% python3 -q
>>> import numpy as np
>>> np.set_printoptions(precision=2, suppress=True, linewidth=100, floatmode="fixed")
>>> rnd = lambda a: np.round(a, 2) + 0
>>> u = np.array([1, 0, 1])
>>> m1 = 4 * np.eye(3) + np.outer(u, u)
>>> m1
array([[5.00, 0.00, 1.00],
       [0.00, 4.00, 0.00],
       [1.00, 0.00, 5.00]])
>>> # splits into 2 blocks
>>> L = np.linalg.cholesky(m1)
>>> rnd(L @ L.T)
array([[5.00, 0.00, 1.00],
       [0.00, 4.00, 0.00],
       [1.00, 0.00, 5.00]])
>>> rnd(np.prod(np.diag(L)) ** 2), rnd(np.linalg.det(m1))
(np.float64(96.0), np.float64(96.0))
>>> proj = np.triu(np.array([[0, 3, 3], [2, 5, 5], [1, 2, 0]]), 1) + np.eye(3)
>>> Y = proj @ m1 @ np.linalg.inv(proj)
>>> np.trace(Y), np.trace(m1)
(np.float64(14.0), np.float64(14.0))
>>> rnd(np.poly(Y))
array([  1.00, -14.00,  64.00, -96.00])
>>> A = np.array([[0, 1, -1, -1],
...     [0, -1, -2, -1],
...     [1, 0, 2, 0],
...     [2, -2, 1, 2],
...     [0, -2, 0, -2],
...     [2, 0, 2, 2]])
>>> A
array([[ 0,  1, -1, -1],
       [ 0, -1, -2, -1],
       [ 1,  0,  2,  0],
       [ 2, -2,  1,  2],
       [ 0, -2,  0, -2],
       [ 2,  0,  2,  2]])
>>> th = np.radians(60)
>>> R = np.eye(4)
>>> R[1, 1] = R[0, 0] = np.cos(th)
>>> R[1, 0], R[0, 1] = -np.sin(th), np.sin(th)
>>> rnd(R)
array([[ 0.50,  0.87,  0.00,  0.00],
       [-0.87,  0.50,  0.00,  0.00],
       [ 0.00,  0.00,  1.00,  0.00],
       [ 0.00,  0.00,  0.00,  1.00]])
>>> Y = A @ R.T
>>> rnd(np.linalg.svd(A, compute_uv=False)), rnd(np.linalg.svd(Y, compute_uv=False))
(array([5.44, 3.31, 2.22, 1.22]), array([5.44, 3.31, 2.22, 1.22]))
>>> rnd(np.abs(Y - A).max(axis=0))
array([2.73, 1.73, 0.00, 0.00])
>>> np.allclose(np.linalg.norm(A, axis=1), np.linalg.norm(Y, axis=1))
True
>>> rnd(np.linalg.det(R)), np.trace(R)
(np.float64(1.0), np.float64(3.0))
>>> proj = A @ np.linalg.solve(A.T @ A, A.T)
>>> rnd(np.linalg.eigvalsh(proj))
array([0.00, 0.00, 1.00, 1.00, 1.00, 1.00])
>>> np.linalg.matrix_rank(np.eye(6) - proj)
np.int64(2)
>>> rnd((np.eye(6) - proj) @ A)
array([[0.00, 0.00, 0.00, 0.00],
       [0.00, 0.00, 0.00, 0.00],
       [0.00, 0.00, 0.00, 0.00],
       [0.00, 0.00, 0.00, 0.00],
       [0.00, 0.00, 0.00, 0.00],
       [0.00, 0.00, 0.00, 0.00]])
>>> np.trace(proj)
np.float64(4.0)
>>> rnd(proj @ A[:, 2])
array([-1.00, -2.00,  2.00,  1.00,  0.00,  2.00])
>>> Y = np.c_[A[:, :3] @ np.array([[4, 4, 5], [0, 1, 4], [0, 3, 5]]), np.array([-3, -2, 2, 2, -2, -3])]
>>> Y
array([[  0,  -2,  -1,  -3],
       [  0,  -7, -14,  -2],
       [  4,  10,  15,   2],
       [  8,   9,   7,   2],
       [  0,  -2,  -8,  -2],
       [  8,  14,  20,  -3]])
>>> np.linalg.matrix_rank(Y)
np.int64(4)
>>> rnd(np.linalg.lstsq(A, Y[:, 0])[0])
array([4.00, 0.00, 0.00, 0.00])
>>> rnd(np.linalg.norm(np.linalg.qr(A)[0].T @ Y, axis=0) ** 2 / ((Y ** 2).sum(axis=0) + 1e-12))
array([1.00, 1.00, 1.00, 0.50])
